$ ipython --no-banner

In [1]: import numpy as np

In [2]: np.set_printoptions(suppress=True, linewidth=100)

In [3]: def rd(a):
   ...:     return np.round(a, 2) + 0
   ...: 

In [4]: K = np.load("mat.npy")

In [5]: K
Out[5]: 
array([[ 4.  ,  1.96,  3.  ,  2.  , -1.  , -1.04, -5.01,  1.99, -1.98],
       [ 4.01,  1.98,  3.01,  2.  , -1.02, -1.  , -5.01,  2.02, -2.01],
       [ 3.99,  2.03,  2.98,  2.02, -1.  , -1.04, -5.01,  2.02, -2.02],
       [ 4.03,  2.  ,  3.  ,  2.02, -1.03, -0.99, -5.03,  1.97, -1.99],
       [ 3.97,  1.98,  3.  ,  2.  , -1.  , -0.95, -5.01,  2.  , -1.98],
       [ 4.01,  2.01,  3.02,  1.99, -1.03, -0.99, -5.  ,  1.98, -1.99],
       [ 3.98,  1.98,  3.03,  2.01, -0.98, -1.01, -4.97,  2.  , -1.99],
       [ 4.  ,  1.99,  3.  ,  1.99, -0.98, -1.02, -4.97,  2.  , -1.99],
       [ 4.01,  2.01,  2.98,  2.02, -1.04, -1.01, -5.01,  2.02, -1.99],
       [ 4.01,  2.01,  2.99,  2.02, -1.02, -0.99, -4.99,  2.03, -1.99],
       [ 4.03,  1.97,  3.03,  2.  , -0.94, -1.01, -4.99,  2.  , -1.99],
       [ 4.  ,  1.97,  2.99,  2.01, -1.03, -1.01, -4.99,  1.97, -2.  ],
       [ 3.98,  2.  ,  2.99,  2.  , -0.97, -1.  , -5.02,  2.07, -1.99],
       [ 4.  ,  2.04,  2.98,  2.03, -1.  , -1.  , -5.02,  2.  , -2.02],
       [ 4.  ,  2.02,  3.  ,  2.  , -0.99, -1.03, -4.99,  2.02, -2.  ],
       [ 4.01,  1.98,  3.  ,  2.05, -0.98, -1.01, -5.02,  2.02, -1.99],
       [ 4.02,  2.05,  3.03,  2.02, -1.  , -1.01, -5.01,  2.01, -1.99],
       [ 3.97,  2.  ,  3.  ,  2.01, -0.99, -1.02, -5.01,  2.  , -1.98],
       [-4.  , -3.98,  0.  ,  2.  ,  3.03,  4.01, -2.01,  2.98,  0.99],
       [-4.03, -3.99,  0.02,  2.  ,  2.99,  3.98, -2.03,  2.99,  0.99],
       [-4.  , -4.01,  0.03,  1.97,  3.01,  3.99, -2.02,  2.99,  0.99],
       [-4.  , -3.98,  0.  ,  1.99,  3.04,  3.98, -2.  ,  3.03,  0.98],
       [-4.02, -4.02, -0.02,  2.02,  3.02,  4.02, -2.03,  2.99,  1.  ],
       [-3.99, -4.  ,  0.01,  1.97,  3.  ,  4.03, -2.  ,  3.01,  1.01],
       [-3.98, -4.02,  0.05,  2.03,  3.02,  4.02, -1.96,  2.98,  0.98],
       [-4.02, -3.99,  0.  ,  2.01,  3.01,  4.  , -2.01,  2.98,  1.01],
       [-4.01, -4.03,  0.01,  2.01,  2.96,  4.04, -2.  ,  2.96,  1.01],
       [-3.99, -3.99, -0.04,  1.98,  3.  ,  3.97, -2.03,  3.  ,  1.01],
       [-4.01, -4.02, -0.02,  2.  ,  3.01,  4.02, -1.97,  2.99,  1.02],
       [-4.  , -3.99, -0.01,  1.96,  2.98,  4.03, -1.98,  3.02,  1.01],
       [-4.  , -4.01,  0.  ,  2.02,  3.  ,  3.98, -1.96,  2.98,  1.  ],
       [-3.98, -4.  ,  0.02,  1.98,  3.04,  3.96, -1.98,  3.  ,  1.04],
       [-4.04, -3.98,  0.  ,  2.03,  2.98,  3.98, -1.99,  2.99,  0.99],
       [-4.01, -3.99, -0.01,  1.99,  2.97,  4.01, -2.04,  2.98,  1.03],
       [-3.95, -4.01,  0.01,  2.  ,  3.01,  3.99, -1.98,  2.99,  0.99],
       [-4.01, -4.01,  0.  ,  1.98,  3.03,  4.  , -2.  ,  3.03,  1.02]])

In [6]: x = np.array([-2, 2, -2, -2, -3, 2, 1, -3, 3])

In [7]: rhs = K @ x

In [8]: rd(np.linalg.pinv(K) @ K)
Out[8]: 
array([[1., 0., 0., 0., 0., 0., 0., 0., 0.],
       [0., 1., 0., 0., 0., 0., 0., 0., 0.],
       [0., 0., 1., 0., 0., 0., 0., 0., 0.],
       [0., 0., 0., 1., 0., 0., 0., 0., 0.],
       [0., 0., 0., 0., 1., 0., 0., 0., 0.],
       [0., 0., 0., 0., 0., 1., 0., 0., 0.],
       [0., 0., 0., 0., 0., 0., 1., 0., 0.],
       [0., 0., 0., 0., 0., 0., 0., 1., 0.],
       [0., 0., 0., 0., 0., 0., 0., 0., 1.]])

In [9]: rd(np.linalg.solve(K.T @ K, K.T @ rhs))
Out[9]: array([-2.,  2., -2., -2., -3.,  2.,  1., -3.,  3.])

In [10]: rng = np.random.default_rng(200)

In [11]: rhs = rhs + 0.02 * rng.normal(size=36)

In [12]: rd(rhs)
Out[12]: 
array([-30.07, -30.13, -30.14, -29.89, -29.81, -29.81, -30.11, -30.07, -29.96, -30.  , -30.32,
       -29.93, -30.22, -30.03, -30.09, -30.33, -30.07, -29.97, -13.01, -12.98, -13.08, -13.24,
       -13.05, -12.93, -13.23, -12.91, -12.67, -12.95, -12.84, -12.76, -12.98, -13.09, -12.95,
       -12.7 , -13.2 , -13.11])

In [13]: c, *_ = np.linalg.lstsq(K, rhs)

In [14]: c.round()
Out[14]: array([-2.,  2., -2., -2., -3.,  2.,  1., -3.,  3.])

In [15]: rd(np.linalg.norm(rhs - K @ c))
Out[15]: np.float64(0.11)
